% python3 -q
>>> import numpy as np
>>> np.set_printoptions(suppress=True, linewidth=200)
>>> def tidy(a):
...     return np.round(a, 2) + 0
... 
>>> W0 = np.loadtxt("test9.csv", delimiter=",")
>>> W0
array([[3., 0., 0., 0., 0., 0.],
       [0., 0., 0., 0., 0., 1.],
       [0., 0., 0., 0., 0., 0.],
       [0., 0., 0., 0., 0., 0.],
       [0., 0., 0., 3., 0., 0.],
       [0., 1., 0., 0., 0., 0.]])
>>> Uu, s, VT = np.linalg.svd(W0)
>>> V = VT[:(s > 1e-8).sum()]
>>> rng = np.random.default_rng(670)
>>> vec = W0[3] + 2 * W0[2] + rng.integers(2) * np.eye(6)[4]
>>> vec
array([0., 0., 0., 0., 0., 0.])
>>> tidy(np.linalg.norm(vec - V.T @ V @ vec))
np.float64(0.0)
>>> np.diag(V.T @ V)
array([1., 1., 0., 1., 0., 1.])
>>> np.linalg.matrix_rank(np.vstack([W0, vec]))
np.int64(4)
>>> r = np.linalg.matrix_rank(W0)
>>> r
np.int64(4)
>>> null = np.linalg.svd(W0)[2][r:].T
>>> [int(np.linalg.matrix_rank(np.delete(W0, i, axis=0))) for i in range(6)]
[3, 3, 4, 4, 3, 3]
>>> null.shape
(6, 2)
>>> np.allclose(W0 @ null, 0)
True
>>> np.linalg.matrix_rank(W0.T @ W0), np.linalg.matrix_rank(W0 @ W0.T)
(np.int64(4), np.int64(4))
>>> [int(np.linalg.matrix_rank(W0[:i])) for i in range(1, len(W0) + 1)]
[1, 2, 2, 2, 3, 4]
>>> W = np.array([[3, 0, 0, 2],
...     [2, 2, 1, 3],
...     [1, 3, 1, 3],
...     [0, 0, 3, 3],
...     [2, 1, 1, 1],
...     [2, 0, 1, 3]])
>>> beta = np.array([-2, -1, -3, 1])
>>> H = np.maximum(W0 @ W + beta, 0)
>>> np.linalg.matrix_rank(H)
np.int64(4)
>>> tidy((H > 0).mean(axis=0))
array([0.17, 0.17, 0.17, 1.  ])
>>> H
array([[ 7.,  0.,  0.,  7.],
       [ 0.,  0.,  0.,  4.],
       [ 0.,  0.,  0.,  1.],
       [ 0.,  0.,  0.,  1.],
       [ 0.,  0.,  6., 10.],
       [ 0.,  1.,  0.,  4.]])
>>> W2 = np.array([[-3, -3], [1, -1], [-1, -2], [1, -1]])
>>> W @ W2
array([[ -7, -11],
       [ -2, -13],
       [  2, -11],
       [  0,  -9],
       [ -5, -10],
       [ -4, -11]])
>>> W0.T @ W0
array([[9., 0., 0., 0., 0., 0.],
       [0., 1., 0., 0., 0., 0.],
       [0., 0., 0., 0., 0., 0.],
       [0., 0., 0., 9., 0., 0.],
       [0., 0., 0., 0., 0., 0.],
       [0., 0., 0., 0., 0., 1.]])
>>> tidy(np.linalg.pinv(W0))
array([[0.33, 0.  , 0.  , 0.  , 0.  , 0.  ],
       [0.  , 0.  , 0.  , 0.  , 0.  , 1.  ],
       [0.  , 0.  , 0.  , 0.  , 0.  , 0.  ],
       [0.  , 0.  , 0.  , 0.  , 0.33, 0.  ],
       [0.  , 0.  , 0.  , 0.  , 0.  , 0.  ],
       [0.  , 1.  , 0.  , 0.  , 0.  , 0.  ]])
>>> W0[:, 0] @ W0[:, 5]
np.float64(0.0)
>>> B = W0[0, 0] * W0[1:] - np.outer(W0[1:, 0], W0[0])
>>> B
array([[0., 0., 0., 0., 0., 3.],
       [0., 0., 0., 0., 0., 0.],
       [0., 0., 0., 0., 0., 0.],
       [0., 0., 0., 9., 0., 0.],
       [0., 3., 0., 0., 0., 0.]])
>>> np.flatnonzero(~B.round(6).any(axis=1))
array([1, 2])
>>> W0[:, 0] / W0[0, 0]
array([1., 0., 0., 0., 0., 0.])
>>> K = np.load("case12.npy")
>>> K
array([[0, 5, 0, 0, 0, 0],
       [3, 5, 0, 0, 0, 0],
       [3, 5, 0, 0, 0, 0],
       [0, 0, 0, 5, 0, 0],
       [0, 0, 3, 5, 0, 0],
       [0, 0, 3, 5, 0, 0],
       [0, 0, 0, 0, 0, 5],
       [0, 0, 0, 0, 3, 5],
       [0, 0, 0, 0, 3, 5]])
>>> # row 2 repeats row 1
>>> G = K.T @ K
>>> tidy(np.linalg.svd(K, compute_uv=False) ** 2)
array([87.88, 87.88, 87.88,  5.12,  5.12,  5.12])
>>> tidy(np.linalg.eigvalsh(G)[::-1])
array([87.88, 87.88, 87.88,  5.12,  5.12,  5.12])
>>> (K @ K.T).shape
(9, 9)
>>> G
array([[18, 30,  0,  0,  0,  0],
       [30, 75,  0,  0,  0,  0],
       [ 0,  0, 18, 30,  0,  0],
       [ 0,  0, 30, 75,  0,  0],
       [ 0,  0,  0,  0, 18, 30],
       [ 0,  0,  0,  0, 30, 75]])
>>> vec = np.array([2, 3, -2, 0, 1, -5])
>>> y = K @ vec
>>> tidy(np.linalg.lstsq(K, y)[0])
array([ 2.,  3., -2.,  0.,  1., -5.])
>>> y = y + 0.02 * rng.normal(size=9)
>>> tidy(y)
array([ 14.99,  20.98,  21.04,  -0.01,  -6.02,  -6.03, -25.  , -22.04, -21.97])
>>> beta, *_ = np.linalg.lstsq(K, y)
>>> beta.round()
array([ 2.,  3., -2., -0.,  1., -5.])
>>> data = np.array([[3.0, 2.0, 2.0, 2.0, 0.0, 0.0],
...     [2.0, 3.0, 2.0, 2.0, 0.0, 0.0],
...     [2.0, 2.0, 3.0, 2.0, 0.0, 0.0],
...     [2.0, 2.0, 2.0, 3.0, 0.0, 0.0],
...     [0.0, 0.0, 0.0, 0.0, 3.0, 2.0],
...     [0.0, 0.0, 0.0, 0.0, 2.0, 3.0]])
>>> data
array([[3., 2., 2., 2., 0., 0.],
       [2., 3., 2., 2., 0., 0.],
       [2., 2., 3., 2., 0., 0.],
       [2., 2., 2., 3., 0., 0.],
       [0., 0., 0., 0., 3., 2.],
       [0., 0., 0., 0., 2., 3.]])
>>> B = data + rng.integers(-2, 3, (6, 2)) @ rng.integers(-2, 3, (2, 6))
>>> B
array([[ 5.,  4.,  0.,  2.,  2.,  3.],
       [ 4.,  7., -2.,  0.,  0.,  2.],
       [ 1.,  0.,  5.,  3.,  0., -1.],
       [ 0.,  4.,  0., -1., -6., -5.],
       [-1.,  4., -4., -5., -3., -2.],
       [-2., -4.,  4.,  2.,  2.,  1.]])
>>> np.abs(B - data).sum(axis=1)
array([11., 14.,  7., 21., 24., 14.])
>>> B - data
array([[ 2.,  2., -2.,  0.,  2.,  3.],
       [ 2.,  4., -4., -2.,  0.,  2.],
       [-1., -2.,  2.,  1.,  0., -1.],
       [-2.,  2., -2., -4., -6., -5.],
       [-1.,  4., -4., -5., -6., -4.],
       [-2., -4.,  4.,  2.,  0., -2.]])
>>> tidy(np.linalg.svd(B - data, compute_uv=False))
array([14.6 , 10.49,  0.  ,  0.  ,  0.  ,  0.  ])
>>> w, V = np.linalg.eigh(data)
>>> vec = np.array([-3, -2, -1, 1, 5, 9])
>>> tidy(V * np.sqrt(w) @ V.T)
array([[1.5 , 0.5 , 0.5 , 0.5 , 0.  , 0.  ],
       [0.5 , 1.5 , 0.5 , 0.5 , 0.  , 0.  ],
       [0.5 , 0.5 , 1.5 , 0.5 , 0.  , 0.  ],
       [0.5 , 0.5 , 0.5 , 1.5 , 0.  , 0.  ],
       [0.  , 0.  , 0.  , 0.  , 1.62, 0.62],
       [0.  , 0.  , 0.  , 0.  , 0.62, 1.62]])
>>> (np.sign(V[:, -1].round(6)) == np.sign(V[0, -1].round(6))).astype(int)
array([1, 1, 1, 1, 0, 0])
>>> tidy(V * np.abs(w) @ V.T)
array([[3., 2., 2., 2., 0., 0.],
       [2., 3., 2., 2., 0., 0.],
       [2., 2., 3., 2., 0., 0.],
       [2., 2., 2., 3., 0., 0.],
       [0., 0., 0., 0., 3., 2.],
       [0., 0., 0., 0., 2., 3.]])
>>> f = np.array([-1, -1, 3, -3, 3, 3])
>>> B = data + np.outer(f, np.eye(6)[5])
>>> np.linalg.matrix_rank(B - data)
np.int64(1)
>>> np.linalg.matrix_rank(np.linalg.inv(B) - np.linalg.inv(data), tol=1e-8)
np.int64(1)
>>> tidy(np.linalg.det(B) / np.linalg.det(data)), tidy(1 + np.linalg.solve(data, f)[5])
(np.float64(1.6), np.float64(1.6))
>>> z = rng.integers(0, 2, 5)
>>> M = (z[:, None] == z) * 4 + np.eye(5)
>>> M
array([[5., 0., 0., 4., 0.],
       [0., 5., 4., 0., 4.],
       [0., 4., 5., 0., 4.],
       [4., 0., 0., 5., 0.],
       [0., 4., 4., 0., 5.]])
>>> w, V = np.linalg.eig(M)
>>> M @ V[:, 0] - w[0] * V[:, 0]
array([0., 0., 0., 0., 0.])
>>> tidy(w)
array([ 9.,  1.,  1., 13.,  1.])
>>> tidy(np.prod(w))
np.float64(117.0)
>>> B = np.c_[K[:, :2] @ np.array([[0, 2], [0, 2]]), np.array([-2, -2, 2, 3, 0, 2, -2, 3, 3])]
>>> B
array([[ 0, 10, -2],
       [ 0, 16, -2],
       [ 0, 16,  2],
       [ 0,  0,  3],
       [ 0,  0,  0],
       [ 0,  0,  2],
       [ 0,  0, -2],
       [ 0,  0,  3],
       [ 0,  0,  3]])
>>> tidy(np.linalg.norm(np.linalg.qr(K)[0].T @ B, axis=0) ** 2 / ((B ** 2).sum(axis=0) + 1e-12))
array([0.  , 1.  , 0.79])
>>> np.linalg.matrix_rank(B)
np.int64(2)
>>> tidy(np.linalg.lstsq(K, B[:, 0])[0])
array([0., 0., 0., 0., 0., 0.])
>>> vec = np.array([0, 2, 1, 2, 0])
>>> y = M @ vec
>>> beta, lr = np.zeros(5), 1 / np.linalg.norm(M, 2) ** 2
>>> for i in range(50):
...     beta -= lr * M.T @ (M @ beta - y)
...     if i % 10 == 0: print(i, round(np.linalg.norm(M @ beta - y), 2))
... 
0 6.92
10 1.87
20 1.77
30 1.66
40 1.57
>>> tidy(np.linalg.cond(M))
np.float64(13.0)
>>> tidy(beta)
array([0.74, 1.26, 1.  , 1.26, 0.74])
